$ python3 -q
>>> import numpy as np
>>> from numpy import linalg as LA
>>> np.set_printoptions(suppress=True, linewidth=100)
>>> rnd = lambda a: np.round(a, 2) + 0
>>> E = np.loadtxt("arr.csv", delimiter=",")
>>> print(E)
[[ -2.  -9.  -8.]
 [  1.   0. -13.]
 [  5.   9.  -8.]
 [ 11.  16.  -9.]
 [  3.  18. -15.]
 [  6.  20.  -7.]
 [  5.  11.  -3.]
 [ -3.   2.   6.]
 [  6.  -7.   8.]
 [  9.   0.  15.]
 [ 15.   6.   8.]
 [ 13.  -3.  15.]
 [ 17.  -8.   8.]
 [ 26.   0.   7.]
 [ 33.   7.   0.]
 [ 40.   1.   7.]
 [ 44.   4.   5.]
 [ 37.  -1.  -4.]
 [ 28.  -6.  -6.]
 [ 36.  -2.   1.]
 [ 42.   4.   6.]
 [ 33.   4.   8.]
 [ 38.   1.  14.]
 [ 46.   1.  16.]
 [ 39.  -7.  13.]
 [ 36.  -4.  16.]
 [ 35.   2.  13.]
 [ 40.   2.  21.]
 [ 49.   7.  24.]
 [ 42.   7.  26.]
 [ 40.  16.  20.]
 [ 35.   8.  17.]
 [ 37.  13.  16.]
 [ 35.  19.  11.]
 [ 35.  27.   5.]
 [ 26.  20.  12.]
 [ 32.  22.   6.]]
>>> labels = E[:, 0] > np.median(E[:, 0])
>>> r0 = E[labels].mean(axis=0) - E[~labels].mean(axis=0)
>>> print(labels.astype(int))
[0 0 0 0 0 0 0 0 0 0 0 0 0 0 0 1 1 1 0 1 1 0 1 1 1 1 1 1 1 1 1 1 1 1 1 0 0]
>>> print(rnd(r0))
[25.33  0.08 11.35]
>>> K = np.loadtxt("m.csv", delimiter=",")
>>> print(K)
[[ 2.  0.  5.  0.  0.  0.]
 [ 0.  0.  0.  0.  0.  0.]
 [ 2.  0.  0. -4.  0.  0.]
 [-3.  0.  0.  0.  0.  3.]]
>>> r = LA.matrix_rank(K)
>>> print(r)
3
>>> N = LA.svd(K)[2][r:].T
>>> print([int(LA.matrix_rank(K[:i])) for i in range(1, len(K) + 1)])
[1, 1, 2, 3]
>>> print(np.allclose(K @ N, 0))
True
>>> print(rnd(N @ N.T))
[[ 0.41  0.   -0.17  0.21  0.    0.41]
 [ 0.    1.    0.    0.    0.    0.  ]
 [-0.17  0.    0.07 -0.08  0.   -0.17]
 [ 0.21  0.   -0.08  0.1   0.    0.21]
 [ 0.    0.    0.    0.    1.    0.  ]
 [ 0.41  0.   -0.17  0.21  0.    0.41]]
>>> U, s, vt = LA.svd(K)
>>> print(rnd(s))
[5.86 4.48 3.55 0.  ]
>>> A2 = U[:, :3] @ np.diag(s[:3]) @ vt[:3]
>>> print(LA.matrix_rank(A2))
3
>>> print(rnd(LA.norm(K - A2) / LA.norm(K)))
0.0
>>> print(LA.matrix_rank(K, rtol=0.05))
3
>>> print(LA.cond(K) > 100)
True
>>> U, s, vt = LA.svd(K)
>>> evecs = vt[:(s > 1e-8).sum()]
>>> rng = np.random.default_rng(621537)
>>> x = K[0] + 4 * K[1] + rng.integers(2) * np.eye(6)[2]
>>> print(x)
[2. 0. 6. 0. 0. 0.]
>>> print(rnd(evecs.T @ evecs))
[[ 0.59  0.    0.17 -0.21  0.   -0.41]
 [ 0.    0.    0.    0.    0.    0.  ]
 [ 0.17  0.    0.93  0.08  0.    0.17]
 [-0.21  0.    0.08  0.9   0.   -0.21]
 [ 0.    0.    0.    0.    0.    0.  ]
 [-0.41  0.    0.17 -0.21  0.    0.59]]
>>> print(np.allclose(evecs.T @ evecs @ x, x))
False
>>> J = np.load("case9.npy")
>>> print(J)
[[ 0  0  0  0  0  0  0  0]
 [ 0  2  0  0  0  0  0  0]
 [ 0  0  1  0  0  0  0  0]
 [ 0  0  0 -3  0  0  0  0]
 [ 0  0  0  0  1  0  0  0]
 [ 0  0  0  0  0  2  0  0]
 [ 0  0  0  0  0  0  2  0]
 [ 0  0  0  0  0  0  0  3]]
>>> w1 = np.array([[5, -7, 8, -9],
...     [9, -1, -1, 5],
...     [-3, 8, 6, 8],
...     [-2, -4, 8, -5],
...     [7, -3, -2, -5],
...     [8, -4, 6, -7],
...     [-3, -7, 3, -3],
...     [2, -5, 9, -4]])
>>> c = np.array([-1, -1, -2, -1])
>>> act = np.maximum(J @ w1 + c, 0)
>>> print(rnd((act > 0).mean(axis=0)))
[0.62 0.25 0.5  0.38]
>>> print(act)
[[ 0  0  0  0]
 [17  0  0  9]
 [ 0  7  4  7]
 [ 5 11  0 14]
 [ 6  0  0  0]
 [15  0 10  0]
 [ 0  0  4  0]
 [ 5  0 25  0]]
>>> Z = np.array([[2, -2, -2], [0, 1, 0], [0, 0, -1], [1, 1, 0]])
>>> print(act @ Z)
[[  0   0   0]
 [ 43 -25 -34]
 [  7  14  -4]
 [ 24  15 -10]
 [ 12 -12 -12]
 [ 30 -30 -40]
 [  0   0  -4]
 [ 10 -10 -35]]
>>> print(J @ J)
[[0 0 0 0 0 0 0 0]
 [0 4 0 0 0 0 0 0]
 [0 0 1 0 0 0 0 0]
 [0 0 0 9 0 0 0 0]
 [0 0 0 0 1 0 0 0]
 [0 0 0 0 0 4 0 0]
 [0 0 0 0 0 0 4 0]
 [0 0 0 0 0 0 0 9]]
>>> print(rnd(np.sort(LA.eigvals(J))))
[-3.  0.  1.  1.  2.  2.  2.  3.]
>>> print([int(LA.matrix_rank(LA.matrix_power(J, p))) for p in range(1, 9)])
[7, 7, 7, 7, 7, 7, 7, 7]
>>> w, evecs = LA.eigh(J)
>>> print(evecs.T @ evecs)
[[1. 0. 0. 0. 0. 0. 0. 0.]
 [0. 1. 0. 0. 0. 0. 0. 0.]
 [0. 0. 1. 0. 0. 0. 0. 0.]
 [0. 0. 0. 1. 0. 0. 0. 0.]
 [0. 0. 0. 0. 1. 0. 0. 0.]
 [0. 0. 0. 0. 0. 1. 0. 0.]
 [0. 0. 0. 0. 0. 0. 1. 0.]
 [0. 0. 0. 0. 0. 0. 0. 1.]]
>>> print(evecs @ np.diag(w) @ evecs.T)
[[ 0.  0.  0.  0.  0.  0.  0.  0.]
 [ 0.  2.  0.  0.  0.  0.  0.  0.]
 [ 0.  0.  1.  0.  0.  0.  0.  0.]
 [ 0.  0.  0. -3.  0.  0.  0.  0.]
 [ 0.  0.  0.  0.  1.  0.  0.  0.]
 [ 0.  0.  0.  0.  0.  2.  0.  0.]
 [ 0.  0.  0.  0.  0.  0.  2.  0.]
 [ 0.  0.  0.  0.  0.  0.  0.  3.]]
>>> print((w > 1e-8).sum(), (w < -1e-8).sum())
6 1
>>> print(rnd(LA.eigvalsh(J @ J)))
[0. 1. 1. 4. 4. 4. 9. 9.]
>>> print(np.abs(evecs[:, -1]))
[0. 0. 0. 0. 0. 0. 0. 1.]
>>> print(evecs.T @ J @ evecs)
[[-3.  0.  0.  0.  0.  0.  0.  0.]
 [ 0.  0.  0.  0.  0.  0.  0.  0.]
 [ 0.  0.  1.  0.  0.  0.  0.  0.]
 [ 0.  0.  0.  1.  0.  0.  0.  0.]
 [ 0.  0.  0.  0.  2.  0.  0.  0.]
 [ 0.  0.  0.  0.  0.  2.  0.  0.]
 [ 0.  0.  0.  0.  0.  0.  2.  0.]
 [ 0.  0.  0.  0.  0.  0.  0.  3.]]
>>> print(np.unique(w.round(6) + 0, return_counts=True)[1])
[1 1 2 3 1]
>>> print(np.unique(J.round(6), axis=0).shape)
(8, 8)
>>> print(rnd(np.trace(LA.pinv(J) @ J)))
7.0
>>> print(np.abs(np.diag(LA.qr(J)[1])) > 1e-9)
[False  True  True  True  True  True  True  True]
>>> print(rnd(J @ LA.pinv(J) @ J))
[[ 0.  0.  0.  0.  0.  0.  0.  0.]
 [ 0.  2.  0.  0.  0.  0.  0.  0.]
 [ 0.  0.  1.  0.  0.  0.  0.  0.]
 [ 0.  0.  0. -3.  0.  0.  0.  0.]
 [ 0.  0.  0.  0.  1.  0.  0.  0.]
 [ 0.  0.  0.  0.  0.  2.  0.  0.]
 [ 0.  0.  0.  0.  0.  0.  2.  0.]
 [ 0.  0.  0.  0.  0.  0.  0.  3.]]
